% python3 -q
>>> import numpy as np
>>> np.set_printoptions(precision=2, suppress=True, linewidth=200, sign=" ")
>>> rd = lambda a: np.round(a, 2) + 0
>>> X = np.load("arr.npy")
>>> print(X)
[[ 0.  1.  1.  1.  1.  1.  1.  1.  1.  1.]
 [ 1.  0.  1.  1.  1.  1.  1.  1.  1.  1.]
 [ 1.  1.  0.  1.  1.  1.  1.  1.  1.  1.]
 [ 1.  1.  1.  0.  1.  1.  1.  1.  1.  1.]
 [ 1.  1.  1.  1.  0.  1.  1.  1.  1.  1.]
 [ 1.  1.  1.  1.  1.  0.  1.  1.  1.  1.]
 [ 1.  1.  1.  1.  1.  1.  0.  1.  1.  1.]
 [ 1.  1.  1.  1.  1.  1.  1.  0.  1.  1.]
 [ 1.  1.  1.  1.  1.  1.  1.  1.  0.  1.]
 [ 1.  1.  1.  1.  1.  1.  1.  1.  1.  0.]]
>>> vals, V = np.linalg.eigh(X)
>>> x = np.array([-2, 0, 0, -2, -1, 1, 2, -2, 0, 1])
>>> print(rd(x @ X @ x / (x @ x)), rd(vals[0]), vals[-1])
-0.53 -1.0 9.0
>>> print(rd(V * np.abs(vals) @ V.T))
[[ 1.8  0.8  0.8  0.8  0.8  0.8  0.8  0.8  0.8  0.8]
 [ 0.8  1.8  0.8  0.8  0.8  0.8  0.8  0.8  0.8  0.8]
 [ 0.8  0.8  1.8  0.8  0.8  0.8  0.8  0.8  0.8  0.8]
 [ 0.8  0.8  0.8  1.8  0.8  0.8  0.8  0.8  0.8  0.8]
 [ 0.8  0.8  0.8  0.8  1.8  0.8  0.8  0.8  0.8  0.8]
 [ 0.8  0.8  0.8  0.8  0.8  1.8  0.8  0.8  0.8  0.8]
 [ 0.8  0.8  0.8  0.8  0.8  0.8  1.8  0.8  0.8  0.8]
 [ 0.8  0.8  0.8  0.8  0.8  0.8  0.8  1.8  0.8  0.8]
 [ 0.8  0.8  0.8  0.8  0.8  0.8  0.8  0.8  1.8  0.8]
 [ 0.8  0.8  0.8  0.8  0.8  0.8  0.8  0.8  0.8  1.8]]
>>> print(rd(V * np.maximum(vals, 0) @ V.T))
[[ 0.9  0.9  0.9  0.9  0.9  0.9  0.9  0.9  0.9  0.9]
 [ 0.9  0.9  0.9  0.9  0.9  0.9  0.9  0.9  0.9  0.9]
 [ 0.9  0.9  0.9  0.9  0.9  0.9  0.9  0.9  0.9  0.9]
 [ 0.9  0.9  0.9  0.9  0.9  0.9  0.9  0.9  0.9  0.9]
 [ 0.9  0.9  0.9  0.9  0.9  0.9  0.9  0.9  0.9  0.9]
 [ 0.9  0.9  0.9  0.9  0.9  0.9  0.9  0.9  0.9  0.9]
 [ 0.9  0.9  0.9  0.9  0.9  0.9  0.9  0.9  0.9  0.9]
 [ 0.9  0.9  0.9  0.9  0.9  0.9  0.9  0.9  0.9  0.9]
 [ 0.9  0.9  0.9  0.9  0.9  0.9  0.9  0.9  0.9  0.9]
 [ 0.9  0.9  0.9  0.9  0.9  0.9  0.9  0.9  0.9  0.9]]
>>> def softmax(z):
...     e = np.exp(z - z.max(axis=-1, keepdims=True))
...     return e / e.sum(axis=-1, keepdims=True)
... 
>>> print(rd(softmax(X[7])))
[ 0.11  0.11  0.11  0.11  0.11  0.11  0.11  0.04  0.11  0.11]
>>> print(rd(softmax(X[7] + 2)))
[ 0.11  0.11  0.11  0.11  0.11  0.11  0.11  0.04  0.11  0.11]
>>> print(rd(softmax(X).sum(axis=1)))
[ 1.  1.  1.  1.  1.  1.  1.  1.  1.  1.]
>>> att = X @ X.T / np.sqrt(10)
>>> print(softmax(att).round(6).argmax(axis=1))
[ 0  1  2  3  4  5  6  7  8  9]
>>> print(rd(softmax(att)))
[[ 0.13  0.1   0.1   0.1   0.1   0.1   0.1   0.1   0.1   0.1 ]
 [ 0.1   0.13  0.1   0.1   0.1   0.1   0.1   0.1   0.1   0.1 ]
 [ 0.1   0.1   0.13  0.1   0.1   0.1   0.1   0.1   0.1   0.1 ]
 [ 0.1   0.1   0.1   0.13  0.1   0.1   0.1   0.1   0.1   0.1 ]
 [ 0.1   0.1   0.1   0.1   0.13  0.1   0.1   0.1   0.1   0.1 ]
 [ 0.1   0.1   0.1   0.1   0.1   0.13  0.1   0.1   0.1   0.1 ]
 [ 0.1   0.1   0.1   0.1   0.1   0.1   0.13  0.1   0.1   0.1 ]
 [ 0.1   0.1   0.1   0.1   0.1   0.1   0.1   0.13  0.1   0.1 ]
 [ 0.1   0.1   0.1   0.1   0.1   0.1   0.1   0.1   0.13  0.1 ]
 [ 0.1   0.1   0.1   0.1   0.1   0.1   0.1   0.1   0.1   0.13]]
>>> print(X.reshape(-1, 2))
[[ 0.  1.]
 [ 1.  1.]
 [ 1.  1.]
 [ 1.  1.]
 [ 1.  1.]
 [ 1.  0.]
 [ 1.  1.]
 [ 1.  1.]
 [ 1.  1.]
 [ 1.  1.]
 [ 1.  1.]
 [ 0.  1.]
 [ 1.  1.]
 [ 1.  1.]
 [ 1.  1.]
 [ 1.  1.]
 [ 1.  0.]
 [ 1.  1.]
 [ 1.  1.]
 [ 1.  1.]
 [ 1.  1.]
 [ 1.  1.]
 [ 0.  1.]
 [ 1.  1.]
 [ 1.  1.]
 [ 1.  1.]
 [ 1.  1.]
 [ 1.  0.]
 [ 1.  1.]
 [ 1.  1.]
 [ 1.  1.]
 [ 1.  1.]
 [ 1.  1.]
 [ 0.  1.]
 [ 1.  1.]
 [ 1.  1.]
 [ 1.  1.]
 [ 1.  1.]
 [ 1.  0.]
 [ 1.  1.]
 [ 1.  1.]
 [ 1.  1.]
 [ 1.  1.]
 [ 1.  1.]
 [ 0.  1.]
 [ 1.  1.]
 [ 1.  1.]
 [ 1.  1.]
 [ 1.  1.]
 [ 1.  0.]]
>>> X.reshape(10, 11)
Traceback (most recent call last):
  File "<python-input-18>", line 1, in <module>
    X.reshape(10, 11)
    ~~~~~~~~~^^^^^^^^
ValueError: cannot reshape array of size 100 into shape (10,11)
>>> t3 = X.reshape(10, 2, -1)
>>> print(np.einsum("ihd,ihd->ih", t3, t3))
[[ 4.  5.]
 [ 4.  5.]
 [ 4.  5.]
 [ 4.  5.]
 [ 4.  5.]
 [ 5.  4.]
 [ 5.  4.]
 [ 5.  4.]
 [ 5.  4.]
 [ 5.  4.]]
>>> print(np.all(np.linalg.eigvalsh(X) > 0))
False
>>> try:
...     np.linalg.cholesky(X)
... except np.linalg.LinAlgError as e:
...     print(e)
... 
Matrix is not positive definite
>>> r0 = np.array([0, 3, -2])
>>> print(np.convolve(X[5], r0))
[ 0.  3.  1.  1.  1.  1. -2.  3.  1.  1.  1. -2.]
>>> mat = np.load("dump.npy")
>>> print(mat)
[[ 0  0  0  0  0  0  0  0  0  1  1  0  0  1]
 [ 0  0  0  0  0  0  0  0  0  0  0  0  0  0]
 [ 0  0  0  0  0  0  1  0  0  0  0  1  0  0]
 [ 0  0  0  0  0  0  1  0  0  0  0  0  0  0]
 [ 0  0  0  0  0  0  0  0  0  0  0  0  0  0]
 [ 0  0  0  0  0  0  0  1  0  0  0  0  0  0]
 [ 0  0  1  1  0  0  0  0  0  0  0  0  0  0]
 [ 0  0  0  0  0  1  0  0  0  1  0  0  0  0]
 [ 0  0  0  0  0  0  0  0  0  0  0  0  1  0]
 [ 1  0  0  0  0  0  0  1  0  0  0  0  0  0]
 [ 1  0  0  0  0  0  0  0  0  0  0  0  0  0]
 [ 0  0  1  0  0  0  0  0  0  0  0  0  0  1]
 [ 0  0  0  0  0  0  0  0  1  0  0  0  0  0]
 [ 1  0  0  0  0  0  0  0  0  0  0  1  0  0]]
>>> W1 = np.array([[3, 1, 0, -2, 2, -1],
...     [0, 1, -3, 2, 1, -1],
...     [-3, -3, -1, 3, 1, -3],
...     [0, 3, 0, 3, 1, -3],
...     [0, 2, 0, 1, 0, -2],
...     [1, -1, 0, 0, -2, 2],
...     [1, -1, -1, 0, 3, 2],
...     [1, 1, -2, -3, 0, 0],
...     [-2, 2, -3, -1, 1, -3],
...     [0, -1, 0, 2, -2, -2],
...     [1, 2, -3, 3, -2, 3],
...     [-2, -2, 1, 0, 1, -1],
...     [-3, 3, -2, -1, 0, 1],
...     [-2, -1, -3, 3, 2, -2]])
>>> c = np.array([-4, 2, 6, -9, -4, -1])
>>> act = np.maximum(mat @ W1 + c, 0)
>>> print((act > 0).astype(int))
[[ 0  1  0  0  0  0]
 [ 0  1  1  0  0  0]
 [ 0  0  1  0  0  0]
 [ 0  1  1  0  0  1]
 [ 0  1  1  0  0  0]
 [ 0  1  1  0  0  0]
 [ 0  1  1  0  0  0]
 [ 0  0  1  0  0  0]
 [ 0  1  1  0  0  0]
 [ 0  1  1  0  0  0]
 [ 0  1  1  0  0  0]
 [ 0  0  1  0  0  0]
 [ 0  1  1  0  0  0]
 [ 0  1  1  0  0  0]]
>>> print(act)
[[ 0  2  0  0  0  0]
 [ 0  2  6  0  0  0]
 [ 0  0  6  0  0  0]
 [ 0  1  5  0  0  1]
 [ 0  2  6  0  0  0]
 [ 0  3  4  0  0  0]
 [ 0  2  5  0  0  0]
 [ 0  0  6  0  0  0]
 [ 0  5  4  0  0  0]
 [ 0  4  4  0  0  0]
 [ 0  3  6  0  0  0]
 [ 0  0  2  0  0  0]
 [ 0  4  3  0  0  0]
 [ 0  1  7  0  0  0]]
>>> cent = np.array([[3, 1, 3], [3, 1, 0], [3, 3, 0], [0, 3, 3], [3, 2, 1], [1, 1, 2]])
>>> print((act @ cent).round(6).argmax(axis=1))
[ 0  0  0  0  0  0  0  0  0  0  0  0  0  0]
>>> print(W1 @ cent)
[[ 17   1   3]
 [ -4  -1   5]
 [-21  -1  -5]
 [  9  11   4]
 [  4   3  -1]
 [ -4  -2   5]
 [  8   5  10]
 [  0 -13  -6]
 [ -9 -13 -14]
 [-11  -1   0]
 [ -3   2  16]
 [ -7   0  -7]
 [ -5  -8 -10]
 [-14  -1   1]]
>>> feats = np.loadtxt("block4.csv", delimiter=",")
>>> print(feats)
[[ -2.  -1.   0.   1.   2.   3.   4.   5.   6.   7.   8.   9.  10.]
 [ 11.  12.  13.  14.  15.  16.  17.  18.  19.  20.  21.  22.  23.]
 [ 24.  25.  26.  27.  28.  29.  30.  31.  32.  33.  34.  35.  36.]
 [ 37.  38.  39.  40.  41.  42.  43.  44.  45.  46.  47.  48.  49.]
 [ 50.  51.  52.  53.  54.  55.  56.  57.  58.  59.  60.  61.  62.]
 [ 63.  64.  65.  66.  67.  68.  69.  70.  71.  72.  73.  74.  75.]
 [ 76.  77.  78.  79.  80.  81.  82.  83.  84.  85.  86.  87.  88.]
 [ 89.  90.  91.  92.  93.  94.  95.  96.  97.  98.  99. 100. 101.]]
>>> other = feats / np.linalg.norm(feats, axis=1)
Traceback (most recent call last):
  File "<python-input-37>", line 1, in <module>
    other = feats / np.linalg.norm(feats, axis=1)
            ~~~~~~^~~~~~~~~~~~~~~~~~~~~~~~~~~~~~~
ValueError: operands could not be broadcast together with shapes (8,13) (8,) 
>>> other = feats / np.linalg.norm(feats, axis=1, keepdims=True)
>>> G = other @ other.T
>>> print(rd(np.linalg.norm(other, axis=1)))
[ 1.  1.  1.  1.  1.  1.  1.  1.]
>>> print((np.abs(G) > 0.9).astype(int))
[[ 1  0  0  0  0  0  0  0]
 [ 0  1  1  1  1  1  1  1]
 [ 0  1  1  1  1  1  1  1]
 [ 0  1  1  1  1  1  1  1]
 [ 0  1  1  1  1  1  1  1]
 [ 0  1  1  1  1  1  1  1]
 [ 0  1  1  1  1  1  1  1]
 [ 0  1  1  1  1  1  1  1]]
>>> print(rd(np.degrees(np.arccos(np.clip(G[6, 2], -1, 1)))))
4.5
>>> print((G - 2 * np.eye(8)).round(6).argmax(axis=1))
[ 1  2  3  4  5  6  7  6]
>>> other = feats[0, 0] * feats[1:] - np.outer(feats[1:, 0], feats[0])
>>> print(other)
[[    0.   -13.   -26.   -39.   -52.   -65.   -78.   -91.  -104.  -117.  -130.  -143.  -156.]
 [    0.   -26.   -52.   -78.  -104.  -130.  -156.  -182.  -208.  -234.  -260.  -286.  -312.]
 [    0.   -39.   -78.  -117.  -156.  -195.  -234.  -273.  -312.  -351.  -390.  -429.  -468.]
 [    0.   -52.  -104.  -156.  -208.  -260.  -312.  -364.  -416.  -468.  -520.  -572.  -624.]
 [    0.   -65.  -130.  -195.  -260.  -325.  -390.  -455.  -520.  -585.  -650.  -715.  -780.]
 [    0.   -78.  -156.  -234.  -312.  -390.  -468.  -546.  -624.  -702.  -780.  -858.  -936.]
 [    0.   -91.  -182.  -273.  -364.  -455.  -546.  -637.  -728.  -819.  -910. -1001. -1092.]]
>>> print(np.linalg.matrix_rank(other), np.linalg.matrix_rank(feats))
1 2
>>> print(rd(np.linalg.norm(feats, 2) / np.linalg.norm(feats)))
1.0
>>> print([round(float(x), 2) for x in np.linalg.svd(feats, compute_uv=False)[:3]])
[590.06, 19.64, 0.0]
>>> print(np.argsort(-np.linalg.norm(feats, axis=0).round(6), kind="stable")[:3])
[ 12  11  10]
>>> rk = np.linalg.matrix_rank(feats)
>>> print(rk)
2
>>> N = np.linalg.svd(feats)[2][rk:].T
>>> print([int(np.linalg.matrix_rank(feats[:i])) for i in range(1, len(feats) + 1)])
[1, 2, 2, 2, 2, 2, 2, 2]
>>> print(np.allclose(feats @ N, 0))
True
>>> data = np.loadtxt("w.csv", delimiter=",")
>>> print(rd(data))
[[ 0.33  0.    0.33  0.    0.33  0.    0.  ]
 [ 0.    0.5   0.    0.    0.    0.5   0.  ]
 [ 0.25  0.25  0.25  0.25  0.    0.    0.  ]
 [ 0.25  0.    0.    0.25  0.    0.25  0.25]
 [ 0.    0.    0.    0.5   0.5   0.    0.  ]
 [ 0.    0.    0.    0.25  0.    0.5   0.25]
 [ 0.    0.5   0.    0.    0.    0.    0.5 ]]
>>> print(np.unique(mat.round(6), axis=0).shape)
(13, 14)
>>> print(np.allclose(mat[:-1].T @ np.linalg.lstsq(mat[:-1].T, mat[-1])[0], mat[-1]))
True
>>> print(rd(np.trace(np.linalg.pinv(mat) @ mat)))
10.0
